% ipython --no-banner

In [1]: import numpy as np

In [2]: np.set_printoptions(precision=2, suppress=True, linewidth=160)

In [3]: M = np.array([[144, 72, 32], [72, 44, 48], [32, 48, 146]])

In [4]: f = np.array([-2, 2])

In [5]: np.convolve(M[1], f)
Out[5]: array([-144,   56,   -8,   96])

In [6]: np.polyval(f, M[1])
Out[6]: array([-142,  -86,  -94])

In [7]: vals, V = np.linalg.eigh(M)

In [8]: vec = np.array([2, -9, -5])

In [9]: np.round(vec @ M @ vec / (vec @ vec), 2), round(vals[0], 2), round(vals[-1], 2)
Out[9]: (np.float64(80.71), np.float64(0.5), np.float64(218.71))

In [10]: (np.sign(V[:, -1].round(6)) == np.sign(V[0, -1].round(6))).astype(int)
Out[10]: array([1, 1, 1])

In [11]: V * np.sqrt(vals) @ V.T
Out[11]: 
array([[10.97,  4.8 ,  0.8 ],
       [ 4.8 ,  3.54,  2.9 ],
       [ 0.8 ,  2.9 , 11.7 ]])

In [12]: A2 = np.array([[5, -3, 0], [-5, 4, 4], [3, -1, -5]])

In [13]: np.einsum("ik,kj->ji", M, A2)
Out[13]: 
array([[ 456,  284,  358],
       [-176,  -88,  -50],
       [ 128,  -64, -538]])

In [14]: M @ A2
Out[14]: 
array([[ 456, -176,  128],
       [ 284,  -88,  -64],
       [ 358,  -50, -538]])

In [15]: A2 = M / np.linalg.norm(M, axis=1, keepdims=True)

In [16]: gram = A2 @ A2.T

In [17]: gram
Out[17]: 
array([[1.  , 0.95, 0.49],
       [0.95, 1.  , 0.75],
       [0.49, 0.75, 1.  ]])

In [18]: (gram - 2 * np.eye(3)).round(6).argmax(axis=1)
Out[18]: array([1, 0, 1])

In [19]: (np.abs(gram) > 0.9).astype(int)
Out[19]: 
array([[1, 1, 0],
       [1, 1, 0],
       [0, 0, 1]])

In [20]: A2 = np.array([[3, 3], [2, 3]])

In [21]: cent = np.kron(A2, M)

In [22]: np.linalg.matrix_rank(cent)
Out[22]: np.int64(6)

In [23]: np.round(np.linalg.norm(cent, 2), 2), round(float(np.linalg.norm(A2, 2) * np.linalg.norm(M, 2)), 2)
Out[23]: (np.float64(1211.98), 1211.98)

In [24]: J = np.array([[0.75, 3.5, 3.49],
    ...:     [1.99, 2.32, 3.96],
    ...:     [-3.59, -3.32, 1.06],
    ...:     [-2.77, -0.17, -4.16],
    ...:     [-4.72, -1.57, -0.51],
    ...:     [2.91, 4.06, -0.27],
    ...:     [-2.9, 3.64, 1.83],
    ...:     [-0.54, -0.21, 4.97],
    ...:     [1.34, 3.25, 3.55],
    ...:     [-2.19, -4.5, -0.02],
    ...:     [0.99, 4.33, 2.3]])

In [25]: dist = np.linalg.norm(J[:, None] - J[None], axis=-1)

In [26]: np.linalg.matrix_rank(dist ** 2)
Out[26]: np.int64(5)

In [27]: np.unravel_index(dist.round(6).argmax(), dist.shape)
Out[27]: (np.int64(5), np.int64(9))

In [28]: dist[:5, :5]
Out[28]: 
array([[0.  , 1.78, 8.44, 9.19, 8.46],
       [1.78, 0.  , 8.45, 9.74, 8.95],
       [8.44, 8.45, 0.  , 6.15, 2.61],
       [9.19, 9.74, 6.15, 0.  , 4.37],
       [8.46, 8.95, 2.61, 4.37, 0.  ]])

In [29]: dist[2]
Out[29]: array([8.44, 8.45, 0.  , 6.15, 2.61, 9.92, 7.04, 5.85, 8.58, 2.13, 9.  ])

In [30]: dist[2].round(6).argsort(kind="stable")[:4]
Out[30]: array([2, 9, 4, 7])

In [31]: dist.shape
Out[31]: (11, 11)

In [32]: np.flatnonzero(dist[2] < dist.mean() / 2)
Out[32]: array([2, 4, 9])

In [33]: np.linalg.norm(J, axis=1)
Out[33]: array([5., 5., 5., 5., 5., 5., 5., 5., 5., 5., 5.])
